% python3 -q
>>> import numpy as np
>>> np.set_printoptions(precision=3, suppress=True, linewidth=160)
>>> def rnd(a):
...     return np.round(a, 3) + 0
... 
>>> A2 = np.array([[2, 3, -2, 1],
...     [-3, -1, 0, 3],
...     [-2, -3, 3, 3],
...     [2, -2, -1, 1],
...     [-1, 3, 3, 2],
...     [-3, -1, 2, 3]])
>>> W2 = np.array([[0, 1, 2, 1, 3], [3, 3, 3, 2, 2], [3, 1, 0, 1, 1], [0, 3, 2, 3, 1]])
>>> A = A2 @ W2
>>> A
array([[ 3, 12, 15,  9, 11],
       [-3,  3, -3,  4, -8],
       [ 0,  1, -7,  4, -6],
       [-9, -2,  0,  0,  2],
       [18, 17, 11, 14,  8],
       [ 3,  5, -3,  6, -6]])
>>> A2 = np.array([[4, 9], [4, 3], [4, 4], [-9, 9], [-6, 4]])
>>> np.linalg.matrix_rank(np.vstack([A, A2.T]))
np.int64(5)
>>> np.einsum("ik,kj->ij", A, A2)
array([[-27, 248],
       [  0, -26],
       [-24, -13],
       [-56, -79],
       [ 10, 415],
       [  2,  60]])
>>> np.einsum("ij->j", A)
array([12, 36, 13, 37,  1])
>>> def softmax(z):
...     e = np.exp(z - z.max(axis=-1, keepdims=True))
...     return e / e.sum(axis=-1, keepdims=True)
... 
>>> print(rnd(softmax(A).sum(axis=1)))
[1. 1. 1. 1. 1. 1.]
>>> rnd(softmax(A[3] + -2))
array([0.   , 0.014, 0.105, 0.105, 0.776])
>>> S = A @ A.T / np.sqrt(5)
>>> print(rnd(softmax(S)[3] @ A))
[-9. -2.  0.  0.  2.]
>>> softmax(S).round(6).argmax(axis=1)
array([4, 1, 2, 3, 4, 4])
>>> rnd(softmax(S))
array([[0.   , 0.   , 0.   , 0.   , 1.   , 0.   ],
       [0.   , 1.   , 0.   , 0.   , 0.   , 0.   ],
       [0.   , 0.002, 0.997, 0.   , 0.   , 0.001],
       [0.   , 0.   , 0.   , 1.   , 0.   , 0.   ],
       [0.   , 0.   , 0.   , 0.   , 1.   , 0.   ],
       [0.   , 0.   , 0.   , 0.   , 1.   , 0.   ]])
